% python3 -q
>>> import numpy as np
>>> from numpy import linalg as LA
>>> np.set_printoptions(suppress=True, linewidth=160)
>>> def rnd(a):
...     return np.round(a, 2) + 0
... 
>>> E = np.load("layer10.npy")
>>> E
array([[  0,   6, -10,   7,  -5, -11,   3],
       [ -6,   0,   4,   9, -11,  -2,  -4],
       [ 10,  -4,   0,  -4,   1,   3,  -4],
       [ -7,  -9,   4,   0, -17,   0, -12],
       [  5,  11,  -1,  17,   0,   4,   6],
       [ 11,   2,  -3,   0,  -4,   0,  -4],
       [ -3,   4,   4,  12,  -6,   4,   0]])
>>> left, sig, Vh = LA.svd(E)
>>> rnd(sig)
array([28.93, 28.93, 16.68, 16.68,  2.38,  2.38,  0.  ])
>>> Y = left[:, :6] @ np.diag(sig[:6]) @ Vh[:6]
>>> rnd(np.abs(E - Y).max())
np.float64(0.0)
>>> LA.matrix_rank(E, rtol=0.05)
np.int64(6)
>>> rnd(LA.norm(E - Y) / LA.norm(E))
np.float64(0.0)
>>> LA.matrix_rank(Y)
np.int64(6)
>>> rnd(LA.norm(E, axis=1))
array([18.44, 16.55, 12.57, 24.06, 22.09, 12.88, 15.39])
>>> rnd(LA.norm(E, 2))
np.float64(28.93)
>>> rnd(LA.norm(E) ** 2 / LA.norm(E, 2) ** 2)
np.float64(2.68)
>>> x = np.array([0, 1, 1, 2, -2, -2, -2])
>>> h1 = np.maximum(E @ x, 0)
>>> np.maximum(E @ (3 * x), 0)
array([108, 168,   0, 159,  72,  45, 108])
>>> rnd(np.tanh(E @ x))
array([ 1.,  1., -1.,  1.,  1.,  1.,  1.])
>>> np.flatnonzero(h1 > 1e-9)
array([0, 1, 3, 4, 5, 6])
>>> E.T @ h1
array([ -530,   177,   151,  1596, -1973,  -268,  -668])
>>> x = np.array([-3, -1, 3, -2, 3, 0, 0])
>>> rnd(LA.svd(E, compute_uv=False))
array([28.93, 28.93, 16.68, 16.68,  2.38,  2.38,  0.  ])
>>> x @ E @ x
np.int64(0)
>>> q = LA.solve(np.eye(7) - E, np.eye(7) + E)
>>> rnd(LA.det(q))
np.float64(1.0)
>>> feats = np.array([[2, -3, 2, -3, 2, -3],
...     [1, 2, 1, 2, 1, 2],
...     [0, -1, 0, -1, 0, -1],
...     [2, -3, 2, -3, 2, -3],
...     [1, 2, 1, 2, 1, 2],
...     [0, -1, 0, -1, 0, -1]])
>>> Y = feats[0, 0] * feats[1:] - np.outer(feats[1:, 0], feats[0])
>>> Y
array([[ 0,  7,  0,  7,  0,  7],
       [ 0, -2,  0, -2,  0, -2],
       [ 0,  0,  0,  0,  0,  0],
       [ 0,  7,  0,  7,  0,  7],
       [ 0, -2,  0, -2,  0, -2]])
>>> np.flatnonzero(~Y.round(6).any(axis=1))
array([2])
>>> LA.matrix_rank(Y), LA.matrix_rank(feats)
(np.int64(1), np.int64(2))
>>> left, sig, Vh = LA.svd(feats)
>>> np.argmax(sig[:-1] / (sig[1:] + 1e-6)) + 1
np.int64(2)
>>> rnd(sig)
array([9.65, 4.57, 0.  , 0.  , 0.  , 0.  ])
>>> Y = left[:, :2] @ np.diag(sig[:2]) @ Vh[:2]
>>> rnd(Y)
array([[ 2., -3.,  2., -3.,  2., -3.],
       [ 1.,  2.,  1.,  2.,  1.,  2.],
       [ 0., -1.,  0., -1.,  0., -1.],
       [ 2., -3.,  2., -3.,  2., -3.],
       [ 1.,  2.,  1.,  2.,  1.,  2.],
       [ 0., -1.,  0., -1.,  0., -1.]])
>>> rnd(LA.norm(feats - Y, 2)), rnd(sig[2])
(np.float64(0.0), np.float64(0.0))
>>> LA.matrix_rank(feats, rtol=0.05)
np.int64(2)
>>> np.unique(feats.round(6), axis=0).shape
(3, 6)
>>> np.abs(np.diag(LA.qr(feats)[1])) > 1e-9
array([ True,  True, False, False, False, False])
>>> rnd(np.trace(LA.pinv(feats) @ feats))
np.float64(2.0)
>>> r = LA.matrix_rank(feats)
>>> r
np.int64(2)
>>> null = LA.svd(feats)[2][r:].T
>>> rnd(feats @ null)
array([[0., 0., 0., 0.],
       [0., 0., 0., 0.],
       [0., 0., 0., 0.],
       [0., 0., 0., 0.],
       [0., 0., 0., 0.],
       [0., 0., 0., 0.]])
>>> rnd(null @ null.T)
array([[ 0.67,  0.  , -0.33,  0.  , -0.33,  0.  ],
       [ 0.  ,  0.67,  0.  , -0.33,  0.  , -0.33],
       [-0.33,  0.  ,  0.67,  0.  , -0.33,  0.  ],
       [ 0.  , -0.33,  0.  ,  0.67,  0.  , -0.33],
       [-0.33,  0.  , -0.33,  0.  ,  0.67,  0.  ],
       [ 0.  , -0.33,  0.  , -0.33,  0.  ,  0.67]])
